% python3 -q
>>> import numpy as np
>>> np.set_printoptions(suppress=True, linewidth=140)
>>> rd = lambda a: np.round(a, 2) + 0
>>> out = np.array([[-3, -3, 3, 1, 0, -1, -2, 1, 2],
...     [2, -2, 3, 0, 3, -3, -2, -2, 1],
...     [3, 3, 1, -3, -1, 1, 2, -1, -1],
...     [1, -1, -3, 0, 0, 2, -2, -2, -1],
...     [2, -1, -3, -2, 2, 1, -2, -2, -1],
...     [-3, 2, -1, 2, 2, -2, 1, 0, 1],
...     [1, -2, -1, 2, 2, -2, -1, 2, 3],
...     [1, 0, 3, -2, 2, 1, 0, 3, -1],
...     [3, 3, 2, 3, -1, 0, 2, -3, 1]])
>>> feats = np.triu(out)
>>> feats
array([[-3, -3,  3,  1,  0, -1, -2,  1,  2],
       [ 0, -2,  3,  0,  3, -3, -2, -2,  1],
       [ 0,  0,  1, -3, -1,  1,  2, -1, -1],
       [ 0,  0,  0,  0,  0,  2, -2, -2, -1],
       [ 0,  0,  0,  0,  2,  1, -2, -2, -1],
       [ 0,  0,  0,  0,  0, -2,  1,  0,  1],
       [ 0,  0,  0,  0,  0,  0, -1,  2,  3],
       [ 0,  0,  0,  0,  0,  0,  0,  3, -1],
       [ 0,  0,  0,  0,  0,  0,  0,  0,  1]])
>>> r = np.linalg.matrix_rank(feats)
>>> r
np.int64(8)
>>> null = np.linalg.svd(feats)[2][r:].T
>>> rd(null @ null.T)
array([[ 0.04, -0.17, -0.11, -0.04,  0.  ,  0.  ,  0.  ,  0.  ,  0.  ],
       [-0.17,  0.64,  0.43,  0.14,  0.  ,  0.  ,  0.  ,  0.  ,  0.  ],
       [-0.11,  0.43,  0.28,  0.09,  0.  ,  0.  ,  0.  ,  0.  ,  0.  ],
       [-0.04,  0.14,  0.09,  0.03,  0.  ,  0.  ,  0.  ,  0.  ,  0.  ],
       [ 0.  ,  0.  ,  0.  ,  0.  ,  0.  ,  0.  ,  0.  ,  0.  ,  0.  ],
       [ 0.  ,  0.  ,  0.  ,  0.  ,  0.  ,  0.  ,  0.  ,  0.  ,  0.  ],
       [ 0.  ,  0.  ,  0.  ,  0.  ,  0.  ,  0.  ,  0.  ,  0.  ,  0.  ],
       [ 0.  ,  0.  ,  0.  ,  0.  ,  0.  ,  0.  ,  0.  ,  0.  ,  0.  ],
       [ 0.  ,  0.  ,  0.  ,  0.  ,  0.  ,  0.  ,  0.  ,  0.  ,  0.  ]])
>>> [int(np.linalg.matrix_rank(np.delete(feats, i, axis=0))) for i in range(9)]
[7, 7, 7, 8, 7, 8, 8, 8, 8]
